>>> import numpy as np
>>> np.set_printoptions(suppress=True, linewidth=100)
>>> def tidy(a):
...     return np.round(a, 2) + 0
... 
>>> m1 = np.loadtxt("mat.csv", delimiter=",")
>>> print(tidy(m1))
[[ 1.    0.   -0.02 -0.05 -0.05]
 [ 0.    1.   -0.02 -0.05 -0.05]
 [-0.02 -0.02  0.84 -0.38 -0.38]
 [-0.05 -0.05 -0.38  0.08 -0.92]
 [-0.05 -0.05 -0.38 -0.92  0.08]]
>>> print(np.allclose(m1 @ m1.T, m1.T @ m1))
True
>>> print(np.trace(m1))
3.0
>>> print(tidy(np.linalg.det(m1)))
-1.0
>>> hat = np.triu(np.array([[-2, 1, -2, -2, 2],
...     [3, 0, 2, -2, 0],
...     [-2, -2, 3, 3, -1],
...     [3, -2, -3, 1, -1],
...     [1, -2, 2, 2, 3]]), 1) + np.eye(5)
>>> other = hat @ m1 @ np.linalg.inv(hat)
>>> print(tidy(np.linalg.det(other)))
-1.0
>>> print(np.linalg.matrix_rank(other))
5
>>> data = np.loadtxt("out1.csv", delimiter=",")
>>> print(data)
[[ -0.65  -2.07   7.5   -0.04   2.08   4.83]
 [ -1.41   0.8    2.23   0.04   2.19   0.94]
 [ -0.59   0.63  -5.03  -0.66  -2.2    0.41]
 [  0.15   1.31   4.72   0.35   1.54   0.57]
 [  0.16  -0.39   0.01  -0.1    2.62   0.28]
 [  0.96  -0.54   0.34   0.03   0.23   3.15]
 [  0.21  -1.48   2.54   0.06   4.5    0.37]
 [  0.16  -2.44  -5.41   0.11  -1.61   1.24]
 [ -0.62   0.73 -13.78   0.19   0.09  -5.25]
 [  0.49  -0.74   8.13   0.51  -4.99  -0.09]
 [ -0.28  -1.64   4.98  -0.31   0.63   2.45]
 [  1.09   1.14  -9.33   0.73  -6.43   2.3 ]
 [ -0.07  -0.24  -8.42  -0.02   3.32  -0.98]
 [ -0.06  -1.68  29.13   0.29  -5.18   1.3 ]
 [  0.22  -2.21  25.46   0.33   4.63  -5.05]
 [  0.61  -1.02  -1.11   0.14   6.81  -1.48]
 [ -0.39  -0.34   1.77   0.14   3.23   1.29]
 [ -0.03  -2.21  19.     0.23   2.48   2.22]
 [  0.39   1.77  12.66   0.07   4.15   2.2 ]
 [ -0.48  -0.93  11.06   0.18  -3.43   0.31]
 [  0.8    2.58  -8.75   0.05  -3.44  -1.06]
 [ -0.35  -1.24 -10.65  -0.09   2.94   0.34]
 [  0.32   0.17  -3.39   0.08   2.98  -0.61]
 [ -0.19   0.12 -24.28  -0.04  -4.03   0.11]
 [  0.43  -2.95 -25.88   0.8   -5.66  -2.18]
 [ -0.03   1.43 -13.32   0.2    1.56   4.24]]
>>> blk = np.stack([data, 5 * data, data[::-1]])
>>> print((blk @ data.T).shape)
(3, 26, 26)
>>> print(tidy(np.linalg.norm(blk, axis=(1, 2))))
[ 70.14 350.7   70.14]
>>> feats = np.load("data.npy")
>>> print(feats)
[[0. 0. 0. 2.]
 [0. 0. 0. 0.]
 [0. 0. 0. 3.]
 [2. 0. 3. 0.]]
>>> vals, evecs = np.linalg.eig(m1)
>>> print(tidy(vals))
[ 1. -1.  1.  1.  1.]
>>> print(tidy(np.sort(np.linalg.eigvals(np.linalg.inv(m1)))))
[-1.  1.  1.  1.  1.]
>>> print(tidy(m1 @ evecs[:, 0] - vals[0] * evecs[:, 0]))
[0. 0. 0. 0. 0.]
>>> left, s, Vh = np.linalg.svd(feats)
>>> print(np.argmax(s[:-1] / (s[1:] + 1e-6)) + 1)
2
>>> other = left[:, :2] @ np.diag(s[:2]) @ Vh[:2]
>>> print(tidy(np.linalg.norm(feats - other) / np.linalg.norm(feats)))
0.0
>>> print(tidy(other))
[[0. 0. 0. 2.]
 [0. 0. 0. 0.]
 [0. 0. 0. 3.]
 [2. 0. 3. 0.]]
>>> print(np.linalg.lstsq(feats[:-1].T, feats[-1])[2])
1
>>> print(np.unique(feats.round(6), axis=0).shape)
(4, 4)
>>> print(np.abs(np.diag(np.linalg.qr(feats)[1])) > 1e-9)
[ True False False  True]
>>> vals, evecs = np.linalg.eigh(feats)
>>> print(tidy(evecs.T @ evecs))
[[1. 0. 0. 0.]
 [0. 1. 0. 0.]
 [0. 0. 1. 0.]
 [0. 0. 0. 1.]]
>>> print(vals.sum(), np.trace(feats))
0.0 0.0
>>> print(tidy(vals))
[-3.61  0.    0.    3.61]
>>> other = np.array([[-3, -1, 0, -3], [3, 2, 3, 2], [-1, -1, -2, 3], [-2, -3, 0, 2]])
>>> arr = other + other.T
>>> print(arr)
[[-6  2 -1 -5]
 [ 2  4  2 -1]
 [-1  2 -4  3]
 [-5 -1  3  4]]
>>> vals, evecs = np.linalg.eig(arr)
>>> print(tidy(arr @ evecs[:, 0] - vals[0] * evecs[:, 0]))
[0. 0. 0. 0.]
>>> print(tidy(np.prod(vals)))
1465.0
>>> print(tidy(np.sort(np.linalg.eigvals(np.linalg.inv(arr)))))
[-0.18 -0.12  0.14  0.23]
>>> print([round(float(np.linalg.det(arr[:i, :i])), 2) + 0 for i in range(1, 5)])
[-6.0, -28.0, 124.0, 1465.0]
>>> print(tidy(np.linalg.eigvalsh(arr).min()))
-8.25
>>> Q = m1.astype(float).copy()
>>> for j in range(5):
...     Q[:, j] -= Q[:, :j] @ (Q[:, :j].T @ Q[:, j])
...     Q[:, j] /= np.linalg.norm(Q[:, j])
... 
>>> print(tidy(Q))
[[ 1.    0.   -0.02 -0.05 -0.05]
 [ 0.    1.   -0.02 -0.05 -0.05]
 [-0.02 -0.02  0.84 -0.38 -0.38]
 [-0.05 -0.05 -0.38  0.08 -0.92]
 [-0.05 -0.05 -0.38 -0.92  0.08]]
>>> print(tidy(Q.T @ Q))
[[1. 0. 0. 0. 0.]
 [0. 1. 0. 0. 0.]
 [0. 0. 1. 0. 0.]
 [0. 0. 0. 1. 0.]
 [0. 0. 0. 0. 1.]]
>>> print(tidy(Q.T @ m1))
[[1. 0. 0. 0. 0.]
 [0. 1. 0. 0. 0.]
 [0. 0. 1. 0. 0.]
 [0. 0. 0. 1. 0.]
 [0. 0. 0. 0. 1.]]
>>> E = np.loadtxt("case1.csv", delimiter=",")
>>> print(E)
[[ -0.6  -1.2  -0.2  -0.6   0.6  -0.7]
 [ -1.5   0.5   1.1  -0.2   0.9   0. ]
 [  0.1  -1.   -0.6  -0.6  -0.2   0.4]
 [  0.1   1.2   1.4  -0.2   0.    0. ]
 [ -1.   -0.3   1.7   0.   -0.6   0.7]
 [ -0.8  -0.6   0.5  -0.6   1.   -0.2]
 [  1.5   0.9   0.9  -0.5  -2.3  -0.4]
 [-16.    0.  -15.   -8.    4.    7. ]
 [  0.3   0.   -0.4   2.7   2.4  -0.1]
 [  0.4  -0.8  -0.9  -0.5   0.9   0.4]
 [  1.9  -1.4  -0.4  -1.2  -1.3  -1.2]
 [  0.1  -0.9   1.8   0.5   1.2   0.3]
 [  0.    0.2  -0.7   0.2   0.4   2. ]
 [ -2.1  -0.3  -0.5   1.6  -0.6   1. ]
 [  0.7  -0.3  -0.3   0.2   1.1  -0.2]
 [ -0.6  -1.2  -0.6   0.8  -1.1   1.7]
 [ -0.6  -0.3   1.    0.2   0.6  -0.5]
 [  1.8  -0.5   1.9  -0.4  -0.3   0.5]]
>>> other = np.c_[E[:, :4] @ np.array([[1, 1, 0, 0], [0, 2, 1, 1], [0, 2, 0, 1], [2, 2, 0, 2]]), np.array([1, 2, 0, 1, 2, 1, 2, 2, 0, 2, 2, 3, 1, 0, 2, 3, 3, 3])]
>>> print(tidy(other))
[[ -1.8  -4.6  -1.2  -2.6   1. ]
 [ -1.9   1.3   0.5   1.2   2. ]
 [ -1.1  -4.3  -1.   -2.8   0. ]
 [ -0.3   4.9   1.2   2.2   1. ]
 [ -1.    1.8  -0.3   1.4   2. ]
 [ -2.   -2.2  -0.6  -1.3   1. ]
 [  0.5   4.1   0.9   0.8   2. ]
 [-32.  -62.    0.  -31.    2. ]
 [  5.7   4.9   0.    5.    0. ]
 [ -0.6  -4.   -0.8  -2.7   2. ]
 [ -0.5  -4.1  -1.4  -4.2   2. ]
 [  1.1   2.9  -0.9   1.9   3. ]
 [  0.4  -0.6   0.2  -0.1   1. ]
 [  1.1  -0.5  -0.3   2.4   0. ]
 [  1.1  -0.1  -0.3  -0.2   2. ]
 [  1.   -2.6  -1.2  -0.2   3. ]
 [ -0.2   1.2  -0.3   1.1   3. ]
 [  1.    3.8  -0.5   0.6   3. ]]
>>> print(tidy(np.linalg.norm(other - E @ np.linalg.lstsq(E, other)[0], axis=0)))
[0.   0.   0.   0.   5.55]
>>> print(np.linalg.matrix_rank(other))
5
>>> print(tidy(np.linalg.norm(np.linalg.qr(E)[0].T @ other, axis=0) ** 2 / ((other ** 2).sum(axis=0) + 1e-12)))
[1.   1.   1.   1.   0.55]
>>> left, s, Vh = np.linalg.svd(E, full_matrices=False)
>>> print(tidy(np.sqrt((s ** 2).sum())), tidy(np.linalg.norm(E)))
26.54 26.54
>>> print(np.abs(left[:, 0]).round(6).argmax())
7
>>> print(left.shape, s.shape, Vh.shape)
(18, 6) (6,) (6, 6)
>>> print(tidy(np.cumsum(s ** 2) / np.sum(s ** 2)))
[0.89 0.93 0.95 0.98 0.99 1.  ]
>>> print(tidy(left.T @ left))
[[1. 0. 0. 0. 0. 0.]
 [0. 1. 0. 0. 0. 0.]
 [0. 0. 1. 0. 0. 0.]
 [0. 0. 0. 1. 0. 0.]
 [0. 0. 0. 0. 1. 0.]
 [0. 0. 0. 0. 0. 1.]]
>>> print(tidy(s))
[25.03  5.29  4.18  3.82  3.27  2.62]
>>> A = np.load("m.npy")
>>> print(A)
[[ 6  2  3  6  2  4  4  6]
 [ 3 -1  0  3 -1  1  1  3]
 [-2 -6 -5 -2 -6 -4 -4 -2]
 [ 0 -4 -3  0 -4 -2 -2  0]
 [ 6  2  3  6  2  4  4  6]]
>>> other = np.c_[data[:, :5] @ np.array([[0, 3, -1, -2, -3],
...     [-3, 2, -2, 2, -3],
...     [1, -2, 3, 0, 2],
...     [-1, -3, 1, 3, 1],
...     [-2, 0, 2, 1, 3]]), np.array([2, -2, 3, 2, 1, 2, -2, -3, 2, 1, 1, -1, -3, -3, 0, 2, -2, 3, -1, 3, -2, 0, 2, 2, -3, 0])]
>>> print(tidy(other))
[[  9.59 -20.97  31.41  -0.88  29.36   2.  ]
 [ -4.59  -7.21  10.92   6.73  12.9   -2.  ]
 [ -1.86  11.53 -20.82  -1.74 -17.44   3.  ]
 [ -2.64  -7.42  14.82   4.91  10.03   2.  ]
 [ -3.96  -0.02   5.79   1.22   8.47   1.  ]
 [  1.47   1.03   1.63  -2.68   0.14   2.  ]
 [ -2.08  -7.59  19.43   1.3   22.45  -2.  ]
 [  5.02   6.09 -14.62  -6.48  -8.7   -3.  ]
 [-16.34  26.59 -41.81   3.36 -27.43   2.  ]
 [ 19.82 -17.8   15.91  -5.92   2.55   1.  ]
 [  8.95 -13.15  19.45  -3.02  17.3    1.  ]
 [ -0.62  22.02 -43.49  -4.14 -43.91  -1.  ]
 [-14.32  16.21 -18.09   2.92  -5.97  -3.  ]
 [ 44.24 -62.67  80.74  -7.55  48.23  -3.  ]
 [ 22.5  -55.67  90.17   0.76  71.11   0.  ]
 [-11.81   1.59  11.86   3.97  19.58   2.  ]
 [ -3.81  -5.81  12.98   3.75  15.56  -2.  ]
 [ 20.44 -43.2   66.64  -1.19  52.39   3.  ]
 [ -1.02 -20.82  42.42   7.12  31.36  -1.  ]
 [ 20.53 -25.96  28.84  -3.79  16.24   3.  ]
 [ -9.66  24.91 -39.04   0.27 -37.91  -2.  ]
 [-12.72  18.04 -23.33   0.89  -7.8    0.  ]
 [ -9.94   7.84  -4.79   2.92   0.77   2.  ]
 [-16.54  48.35 -80.99  -3.53 -60.48   2.  ]
 [ -6.51  44.75 -82.69 -10.02 -60.38  -3.  ]
 [-20.93  28.81 -39.47   5.08 -25.96   0.  ]]
>>> print(tidy(np.linalg.norm(other - data @ np.linalg.lstsq(data, other)[0], axis=0)))
[ 0.   0.   0.   0.   0.  10.2]
>>> print(np.linalg.matrix_rank(np.c_[data, other]))
7
>>> left, s, Vh = np.linalg.svd(A)
>>> evecs = Vh[:(s > 1e-8).sum()]
>>> rng = np.random.default_rng(30)
>>> x0 = A[1] + -1 * A[0] + rng.integers(2) * np.eye(8)[4]
>>> print(x0)
[-3. -3. -3. -3. -3. -3. -3. -3.]
>>> print(tidy(np.linalg.norm(x0 - evecs.T @ evecs @ x0)))
0.0
>>> print(np.linalg.matrix_rank(np.vstack([A, x0])))
2
>>> print(tidy(evecs.T @ evecs))
[[ 0.29 -0.07  0.02  0.29 -0.07  0.11  0.11  0.29]
 [-0.07  0.34  0.24 -0.07  0.34  0.14  0.14 -0.07]
 [ 0.02  0.24  0.19  0.02  0.24  0.13  0.13  0.02]
 [ 0.29 -0.07  0.02  0.29 -0.07  0.11  0.11  0.29]
 [-0.07  0.34  0.24 -0.07  0.34  0.14  0.14 -0.07]
 [ 0.11  0.14  0.13  0.11  0.14  0.13  0.13  0.11]
 [ 0.11  0.14  0.13  0.11  0.14  0.13  0.13  0.11]
 [ 0.29 -0.07  0.02  0.29 -0.07  0.11  0.11  0.29]]
>>> th = np.sort(rng.uniform(-2, 2, 18))
>>> W0 = np.c_[th, th ** 2, th ** 3] @ np.array([[3, 2, 0, 3, 1, 3, 4], [4, 5, 2, 5, 3, 3, 2], [0, 5, 1, 2, 0, 2, 1]])
>>> print(tidy(W0))
[[  5.75 -11.65   0.98  -0.27   6.35  -5.59  -5.54]
 [  5.07  -9.97   1.07  -0.11   5.75  -4.99  -5.18]
 [  1.    -2.     1.     0.     2.    -2.    -3.  ]
 [ -0.15  -0.65   0.63  -0.34   0.75  -1.31  -2.15]
 [ -0.55  -0.34   0.3   -0.52   0.13  -0.9   -1.45]
 [ -0.56  -0.32   0.26  -0.53   0.09  -0.86  -1.36]
 [ -0.53  -0.28   0.14  -0.49  -0.04  -0.66  -1.  ]
 [ -0.22  -0.14   0.01  -0.22  -0.06  -0.23  -0.32]
 [  0.09   0.06   0.     0.09   0.03   0.08   0.11]
 [  1.64   1.65   0.32   1.87   0.77   1.6    1.78]
 [  1.66   1.68   0.33   1.9    0.78   1.62   1.81]
 [  2.12   2.31   0.48   2.49   1.04   2.1    2.26]
 [  3.06   3.77   0.86   3.77   1.57   3.11   3.16]
 [  6.73  11.34   2.83   9.53   3.83   7.63   6.73]
 [  7.78  13.96   3.51  11.37   4.5    9.08   7.78]
 [  8.51  15.88   4.    12.68   4.97  10.12   8.53]
 [ 13.06  29.64   7.5   21.58   7.96  17.25  13.38]
 [ 15.19  37.01   9.35  26.11   9.38  20.93  15.78]]
>>> cen = (data - data.mean(axis=0)) / data.std(axis=0)
>>> print(np.argwhere(np.abs(cen) > 2))
[[ 1  0]
 [ 2  3]
 [ 8  5]
 [11  3]
 [13  2]
 [14  5]
 [20  1]
 [24  3]]
>>> coef = np.linalg.lstsq(np.delete(cen, 5, axis=1), cen[:, 5])[0]
>>> print(tidy(1 - np.var(cen[:, 5] - np.delete(cen, 5, axis=1) @ coef)))
0.08
>>> print(tidy(coef))
[ 0.08  0.05  0.18 -0.27 -0.16]
>>> cen = W0 - W0.mean(axis=0)
>>> evecs = np.linalg.svd(cen)[2][:3]
>>> other = cen - cen @ evecs.T @ evecs
>>> print(tidy(other.std(axis=0)))
[0. 0. 0. 0. 0. 0. 0.]
>>> print(tidy(np.linalg.norm(other) / np.linalg.norm(cen)))
0.0
>>> print(tidy(np.diag(evecs.T @ evecs)))
[0.47 0.82 0.17 0.29 0.36 0.24 0.66]
>>> F = rng.normal(size=(35, 7))
>>> F = 5 * F / np.linalg.norm(F, axis=1, keepdims=True)
>>> print(tidy(F))
[[-0.37  0.81 -3.25  0.6  -1.03 -1.62 -3.1 ]
 [-0.64  1.45 -1.5  -2.58 -1.6  -0.43 -3.29]
 [-0.89 -1.79 -0.21  2.91  0.28  3.32 -1.16]
 [-3.56 -0.89  0.27  1.17  1.21 -0.99  2.77]
 [-0.35  2.74  1.76  0.99  0.87 -2.83  2.12]
 [ 0.84 -0.7   3.69  0.24 -1.86 -2.28 -1.23]
 [-3.58  0.66 -1.74  0.63 -2.25  0.37  1.76]
 [ 0.99 -2.96  0.1  -0.64  2.    0.71  3.22]
 [ 0.35 -1.73 -1.43  2.05 -1.56  0.32  3.62]
 [ 0.1  -2.17  2.35  1.1  -2.96  2.1   0.61]
 [ 1.61 -1.29  2.53 -0.99  2.76 -2.28  0.74]
 [ 0.75 -2.43 -3.63 -1.29 -1.48 -1.2  -0.23]
 [ 3.62  0.36  2.64  0.65  1.84  0.99  0.18]
 [ 0.85  3.52 -2.51  0.47  1.07 -1.84  0.93]
 [ 0.35  1.94  1.01  0.04  0.49 -3.21  3.09]
 [ 0.71 -3.54 -2.49 -0.54 -1.48  0.46 -1.76]
 [ 1.27 -1.18 -0.24 -3.49 -1.93 -0.41 -2.43]
 [-0.48 -0.6  -2.64  1.64 -2.33  2.64  1.53]
 [ 0.74 -0.16 -1.38  2.36  2.94 -1.11  2.66]
 [ 2.73  2.12  1.23 -0.69 -0.22  0.56  3.27]
 [-3.26  0.56 -2.75  0.22 -0.68 -1.88  1.57]
 [ 1.03 -1.9  -1.11  0.72 -0.77  0.45 -4.22]
 [-0.74 -0.63  0.5   4.07 -0.5  -0.32  2.62]
 [-0.22  2.72  1.25 -2.97  0.31  2.63  0.37]
 [ 0.54  0.32  0.26  2.27  1.    0.45  4.26]
 [-2.03 -0.91 -0.43 -0.52 -2.39  3.72 -0.12]
 [ 0.99 -0.03 -2.24  4.34 -0.23  0.25 -0.08]
 [ 0.38  1.8  -0.06 -4.3  -0.85 -1.37  0.71]
 [-1.23  1.45  0.53 -1.58  2.25 -0.89 -3.57]
 [-1.84 -1.22 -3.16 -0.09  0.23 -1.48 -2.81]
 [-3.86  2.93 -0.72  0.16  0.66 -0.16 -0.73]
 [ 1.99  1.9  -2.6  -2.5  -0.44  0.98  1.8 ]
 [-0.36 -0.52 -3.18  3.13 -0.01  2.   -0.84]
 [-2.83 -1.48 -1.55  1.27 -1.01  2.8   1.4 ]
 [ 3.52 -2.35  1.96 -0.75 -0.04  0.42  1.58]]
>>> cent = F[[3, 18]].astype(float)
>>> for _ in range(5):
...     lab = np.linalg.norm(F[:, None] - cent, axis=-1).argmin(axis=1)
...     cent = np.array([F[lab == j].mean(axis=0) for j in range(2)])
... 
>>> print(lab)
[0 0 0 1 1 0 0 1 1 0 1 0 1 1 1 0 0 0 1 1 0 0 1 0 1 0 1 0 0 0 0 1 0 0 1]
>>> print(np.abs(cent[1] - cent[0]).argmax())
6
>>> print(np.bincount(lab))
[20 15]
>>> print(tidy(cent[1] - cent[0]))
[ 1.73  0.49  1.18  1.09  1.69 -0.97  3.06]
